$ python -q
>>> import numpy as np
>>> import numpy.linalg as la
>>> np.set_printoptions(precision=2, suppress=True, linewidth=100, legacy="1.25")
>>> data = np.array([[1, 4], [1, 4]])
>>> rng = np.random.default_rng(6)
>>> idx = rng.permutation(2)
>>> idx
array([1, 0])
>>> B = data[idx][:, idx]
>>> np.allclose(B, data)
False
>>> np.trace(B)
5
>>> np.diag(B)
array([4, 1])
>>> vec = np.array([0, 1])
>>> data * vec
array([[0, 4],
       [0, 4]])
>>> np.einsum("ij,j->i", data, vec)
array([4, 4])
>>> la.eigvals(data)
array([0., 5.])
>>> round(float(la.eigvals(data).sum().real), 2)
5.0
>>> np.einsum("ii->", data)
5
>>> np.poly(data)
array([ 1., -5.,  0.])
>>> round(float(la.det(data[::-1])), 2)
0.0
>>> np.round(la.det(2 * data), 2), round(la.det(data), 2)
(0.0, 0.0)
>>> B = np.array([[-9, -4], [7, 8]])
>>> K = np.kron(np.eye(2, dtype=int), B)
>>> K
array([[-9, -4,  0,  0],
       [ 7,  8,  0,  0],
       [ 0,  0, -9, -4],
       [ 0,  0,  7,  8]])
>>> B = K / np.sqrt((K ** 2).mean(axis=1, keepdims=True))
>>> la.matrix_rank(K - K.mean(axis=1, keepdims=True))
3
>>> B[3]
array([0.  , 0.  , 1.32, 1.51])
>>> K - K.mean(axis=1, keepdims=True)
array([[-5.75, -0.75,  3.25,  3.25],
       [ 3.25,  4.25, -3.75, -3.75],
       [ 3.25,  3.25, -5.75, -0.75],
       [-3.75, -3.75,  3.25,  4.25]])
>>> la.norm(B, axis=1)
array([2., 2., 2., 2.])
>>> la.matrix_rank(B) == la.matrix_rank(K)
True
>>> rank = la.matrix_rank(data)
>>> rank
1
>>> N = la.svd(data)[2][rank:].T
>>> la.matrix_rank(data.T @ data), la.matrix_rank(data @ data.T)
(1, 1)
>>> N @ N.T
array([[ 0.94, -0.24],
       [-0.24,  0.06]])
>>> np.allclose(data @ N, 0)
True
>>> np.round(data @ N, 2) + 0
array([[0.],
       [0.]])
>>> [int(la.matrix_rank(data[:i])) for i in range(1, len(data) + 1)]
[1, 1]
>>> F = np.array([[5, 6, 7], [8, 9, 10], [11, 12, 13], [14, 15, 16], [17, 18, 19]])
>>> Uu, sig, Vt = la.svd(F)
>>> np.argmax(sig[:-1] / (sig[1:] + 1e-6)) + 1
2
>>> B = Uu[:, :2] @ np.diag(sig[:2]) @ Vt[:2]
>>> round(float(la.norm(F - B, 2)), 2), np.round(sig[2], 2)
(0.0, 0.0)
>>> la.matrix_rank(F, rtol=0.05)
1
>>> round(np.abs(F - B).max(), 2)
0.0
>>> vec = np.array([2, -1, 2])
>>> F @ np.ones(3)
array([18., 27., 36., 45., 54.])
>>> F @ (2 * vec)
array([ 36,  54,  72,  90, 108])
>>> F * vec
array([[ 10,  -6,  14],
       [ 16,  -9,  20],
       [ 22, -12,  26],
       [ 28, -15,  32],
       [ 34, -18,  38]])
>>> (F @ vec).argmax()
4
>>> F @ vec
array([18, 27, 36, 45, 54])
>>> Uu, sig, Vt = la.svd(F)
>>> evecs = Vt[:(sig > 1e-8).sum()]
>>> vec = F[1] + -2 * F[2] + rng.integers(2) * np.eye(3)[0]
>>> vec
array([-13., -15., -16.])
>>> evecs.T @ evecs
array([[ 0.83,  0.33, -0.17],
       [ 0.33,  0.33,  0.33],
       [-0.17,  0.33,  0.83]])
>>> round(float(la.norm(vec - evecs.T @ evecs @ vec)), 2)
0.41
>>> la.matrix_rank(np.vstack([F, vec]))
3
>>> np.unique(F.round(6), axis=0).shape
(5, 3)
>>> F @ la.pinv(F) @ F
array([[ 5.,  6.,  7.],
       [ 8.,  9., 10.],
       [11., 12., 13.],
       [14., 15., 16.],
       [17., 18., 19.]])
>>> np.allclose(F[:-1].T @ la.lstsq(F[:-1].T, F[-1])[0], F[-1])
True
>>> np.abs(np.diag(la.qr(F)[1])) > 1e-9
array([ True,  True, False])
>>> X = np.load("m.npy")
>>> X
array([[ 1.4 ,  0.94,  0.45],
       [-0.19, -0.13, -0.07],
       [ 4.93,  3.33,  1.66],
       [ 2.79,  1.85,  0.94],
       [ 0.64,  0.43,  0.24],
       [ 3.32,  2.19,  1.13],
       [-0.67, -0.43, -0.23],
       [ 6.56,  4.44,  2.18],
       [ 1.67,  1.14,  0.59],
       [-0.5 , -0.35, -0.17],
       [-3.83, -2.55, -1.31],
       [-3.38, -2.23, -1.15],
       [-3.06, -2.06, -1.03],
       [-1.42, -0.93, -0.49],
       [ 1.76,  1.16,  0.57],
       [-0.04, -0.04,  0.04],
       [-2.49, -1.71, -0.85],
       [ 4.27,  2.82,  1.43],
       [-4.18, -2.76, -1.39],
       [-0.46, -0.36, -0.17],
       [ 1.15,  0.73,  0.41],
       [-0.86, -0.59, -0.29],
       [ 0.79,  0.52,  0.29],
       [ 2.89,  1.93,  0.97],
       [-2.98, -2.01, -1.02],
       [ 6.05,  4.03,  2.  ]])
>>> basis = X[[13, 6]].astype(float)
>>> for _ in range(5):
...     idx = la.norm(X[:, None] - basis, axis=-1).argmin(axis=1)
...     basis = np.array([X[idx == j].mean(axis=0) for j in range(2)])
... 
>>> idx
array([1, 0, 1, 1, 1, 1, 0, 1, 1, 0, 0, 0, 0, 0, 1, 0, 0, 1, 0, 0, 1, 0, 1, 1, 0, 1])
>>> np.bincount(idx)
array([13, 13])
>>> basis
array([[-1.85, -1.24, -0.63],
       [ 2.94,  1.96,  0.99]])
>>> C2 = np.cov(X, rowvar=False)
>>> np.argwhere(np.triu(np.abs(np.corrcoef(X.T)) > 0.8, 1))
array([[0, 1],
       [0, 2],
       [1, 2]])
>>> C2.shape
(3, 3)
>>> np.argsort(-X.std(axis=0).round(6), kind="stable")
array([0, 1, 2])
>>> np.corrcoef(X.T)
array([[1., 1., 1.],
       [1., 1., 1.],
       [1., 1., 1.]])
>>> round(np.corrcoef(X[:, 0], X[:, 1])[0, 1], 2)
1.0
>>> np.round(la.eigvalsh(C2)[::-1], 2) + 0
array([13.95,  0.  ,  0.  ])
>>> f, r1 = X[24], X[5]
>>> round(float(f @ r1), 2)
-15.45
>>> np.round(f @ f, 2)
13.96
>>> pr = (f @ r1) / (f @ f) * f
>>> pr
array([3.3 , 2.22, 1.13])
>>> round(la.norm(f + r1) ** 2 + la.norm(f - r1) ** 2, 2)
62.11
>>> np.round(r1 - pr, 2) + 0
array([ 0.02, -0.03,  0.  ])
>>> arr = np.loadtxt("layer6.csv", delimiter=",")
>>> arr
array([[0., 1., 1.],
       [1., 0., 1.],
       [1., 1., 0.]])
>>> def softmax(z):
...     e = np.exp(z - z.max(axis=-1, keepdims=True))
...     return e / e.sum(axis=-1, keepdims=True)
... 
>>> softmax(arr[1] + -3)
array([0.42, 0.16, 0.42])
>>> softmax(arr).sum(axis=1)
array([1., 1., 1.])
>>> att = arr @ arr.T / np.sqrt(3)
>>> softmax(att).round(6).argmax(axis=1)
array([0, 1, 2])
>>> softmax(att + np.triu(np.full(att.shape, -np.inf), 1))
array([[1.  , 0.  , 0.  ],
       [0.36, 0.64, 0.  ],
       [0.26, 0.26, 0.47]])
>>> O, evecs = la.qr(arr[:, :2])[0], la.qr(arr[:, 2:])[0]
>>> sig = la.svd(O.T @ evecs, compute_uv=False)
>>> round(la.norm(O @ O.T - evecs @ evecs.T, 2), 2)
1.0
>>> sig
array([0.58])
>>> evals, evecs = la.eig(arr)
>>> np.sort(la.eigvals(arr.T))
array([-1., -1.,  2.])
>>> np.sort(la.eigvals(la.inv(arr)))
array([-1. , -1. ,  0.5])
>>> evals, evecs = la.eigh(arr)
>>> np.round(evecs @ np.diag(evals) @ evecs.T, 2) + 0
array([[0., 1., 1.],
       [1., 0., 1.],
       [1., 1., 0.]])
>>> np.round(evecs.T @ arr @ evecs, 2) + 0
array([[-1.,  0.,  0.],
       [ 0., -1.,  0.],
       [ 0.,  0.,  2.]])
>>> np.abs(evecs[:, -1])
array([0.58, 0.58, 0.58])
>>> evals.sum(), np.trace(arr)
(0.0, 0.0)
>>> idx = rng.permutation(3)
>>> idx
array([2, 1, 0])
>>> B = arr[idx][:, idx]
>>> np.round(la.det(B), 2), np.round(la.det(arr[idx]), 2)
(2.0, -2.0)
>>> np.allclose(B, arr)
True
>>> B
array([[0., 1., 1.],
       [1., 0., 1.],
       [1., 1., 0.]])
>>> np.diag(B)
array([0., 0., 0.])
>>> np.sort(np.abs(la.eigvals(B)))
array([1., 1., 2.])
